% python3 -q
>>> import numpy as np
>>> import numpy.linalg as la
>>> np.set_printoptions(suppress=True, linewidth=120)
>>> W0 = np.array([[1, -2, -1, -2, -3, 3],
...     [-1, 1, 0, -1, -1, -1],
...     [-1, -1, -3, -2, -3, -1],
...     [-1, 1, 0, -1, -1, -1],
...     [3, -2, -3, 1, -2, -1],
...     [-2, 2, -1, 0, -1, 2],
...     [3, -1, 0, -3, 2, -2]])
>>> proj = W0 @ la.solve(W0.T @ W0, W0.T)
>>> np.allclose(proj @ proj, proj)
True
>>> np.round(np.diag(proj), 2)
array([1. , 0.5, 1. , 0.5, 1. , 1. , 1. ])
>>> la.matrix_rank(np.eye(7) - proj)
np.int64(1)
>>> np.round(proj @ W0[:, 3], 2) + 0
array([-2., -1., -2., -1.,  1.,  0., -3.])
>>> Y = np.c_[W0[:, :5] @ np.array([[-1, 7, -9, 2, 6],
...     [2, 9, -1, -3, -2],
...     [2, -5, 9, -9, 9],
...     [5, -8, -9, -6, 3],
...     [5, -9, -9, 0, -2]]), np.array([2, 1, 2, 3, 1, 2, 3])]
>>> Y
array([[-32,  37,  29,  29,   1,   2],
       [ -7,  19,  26,   1,  -9,   1],
       [-32,  42,  28,  40, -31,   2],
       [ -7,  19,  26,   1,  -9,   3],
       [-18,  28, -43,  33,   2,   1],
       [ -1,  18,  16,  -1, -23,   2],
       [-10,  18, -17,  27,   7,   3]])
>>> np.round(la.norm(Y - W0 @ la.lstsq(W0, Y)[0], axis=0), 2) + 0
array([0.  , 0.  , 0.  , 0.  , 0.  , 1.41])
>>> np.round(la.norm(la.qr(W0)[0].T @ Y, axis=0) ** 2 / ((Y ** 2).sum(axis=0) + 1e-12), 2)
array([1.  , 1.  , 1.  , 1.  , 1.  , 0.94])
>>> np.round(la.lstsq(W0, Y[:, 0])[0], 2) + 0
array([-1.,  2.,  2.,  5.,  5.,  0.])
>>> Q, V = la.qr(W0[:, :1])[0], la.qr(W0[:, 1:])[0]
>>> sigma = la.svd(Q.T @ V, compute_uv=False)
>>> np.round(la.norm(Q @ Q.T - V @ V.T, 2), 2)
np.float64(1.0)
>>> sigma.round(2)
array([0.91])
>>> np.round(np.degrees(np.arccos(sigma.clip(0, 1))), 2)
array([24.26])
>>> U, sigma, Vt = la.svd(W0, full_matrices=False)
>>> np.allclose(U * sigma @ Vt, W0)
True
>>> U.shape, sigma.shape, Vt.shape
((7, 6), (6,), (6, 6))
>>> np.round(np.cumsum(sigma ** 2) / np.sum(sigma ** 2), 2)
array([0.4 , 0.71, 0.85, 0.97, 0.99, 1.  ])
>>> np.round(U.T @ W0 @ Vt.T, 2) + 0
array([[7.26, 0.  , 0.  , 0.  , 0.  , 0.  ],
       [0.  , 6.38, 0.  , 0.  , 0.  , 0.  ],
       [0.  , 0.  , 4.39, 0.  , 0.  , 0.  ],
       [0.  , 0.  , 0.  , 3.87, 0.  , 0.  ],
       [0.  , 0.  , 0.  , 0.  , 1.71, 0.  ],
       [0.  , 0.  , 0.  , 0.  , 0.  , 1.19]])
>>> x = np.array([1, 0, 0, -1, 0, 2])
>>> target = W0 @ x
>>> target
array([ 9, -2, -1, -2,  0,  2,  2])
>>> rng = np.random.default_rng(23253)
>>> target = target + 0.05 * rng.normal(size=7)
>>> target.round(2)
array([ 8.99, -2.04, -1.01, -2.02, -0.05,  2.  ,  2.03])
>>> b, *_ = la.lstsq(W0, target)
>>> [round(float(la.norm(la.solve(W0.T @ W0 + lam * np.eye(6), W0.T @ target))), 2) for lam in (0, 1, 10, 100)]
[2.45, 2.24, 1.44, 0.37]
